>>> import numpy as np
>>> np.set_printoptions(precision=2, suppress=True, linewidth=160, sign=" ")
>>> J = np.loadtxt("sample11.csv", delimiter=",")
>>> J
array([[  0. ,   1.4,   0.4,  -0.9,  -0.2,   0.8],
       [ -6. ,  -0.8,  -0.2,  -0.1,  -0.3,   1.5],
       [  4. ,   0.8,  -1.5,   0.7,   1. ,   0.3],
       [ -6. ,   0.3,   2. ,   1.2,   0.2,   0. ],
       [  2. ,  -0.9,   0.3,  -0.7,  -1.9,   1.1],
       [  4. ,  -0.4,   0. ,   1. ,  -0.8,   0.9],
       [ -6. ,   0.1,   0.1,   0.3,  -1.9,   0.5],
       [-14. ,   1.2,  -0.3,  -0.8,  -1.4,  -2.1]])
>>> x0 = np.array([5, 2, -9, 9, -6, -9])
>>> y = J @ x0
>>> print(np.linalg.solve(J.T @ J, J.T @ y))
[ 5.  2. -9.  9. -6. -9.]
>>> np.round(np.linalg.pinv(J) @ J, 2) + 0
array([[ 1.,  0.,  0.,  0.,  0.,  0.],
       [ 0.,  1.,  0.,  0.,  0.,  0.],
       [ 0.,  0.,  1.,  0.,  0.,  0.],
       [ 0.,  0.,  0.,  1.,  0.,  0.],
       [ 0.,  0.,  0.,  0.,  1.,  0.],
       [ 0.,  0.,  0.,  0.,  0.,  1.]])
>>> y
array([-14.9, -42.4,  32.7, -37.8,   0.7,  24.9, -21.1, -44.8])
>>> np.linalg.lstsq(J, y)[0]
array([ 5.,  2., -9.,  9., -6., -9.])
>>> rng = np.random.default_rng(60)
>>> y = y + 0.3 * rng.normal(size=8)
>>> print(y)
[-15.22 -42.51  32.94 -38.18   0.32  25.22 -20.75 -44.28]
>>> c, *_ = np.linalg.lstsq(J, y)
>>> c.round()
array([ 5.,  2., -9.,  9., -6., -9.])
>>> c
array([ 4.99,  2.04, -9.29,  9.24, -6.15, -9.15])
>>> np.round(J.T @ (y - J @ c), 2) + 0
array([ 0.,  0.,  0.,  0.,  0.,  0.])
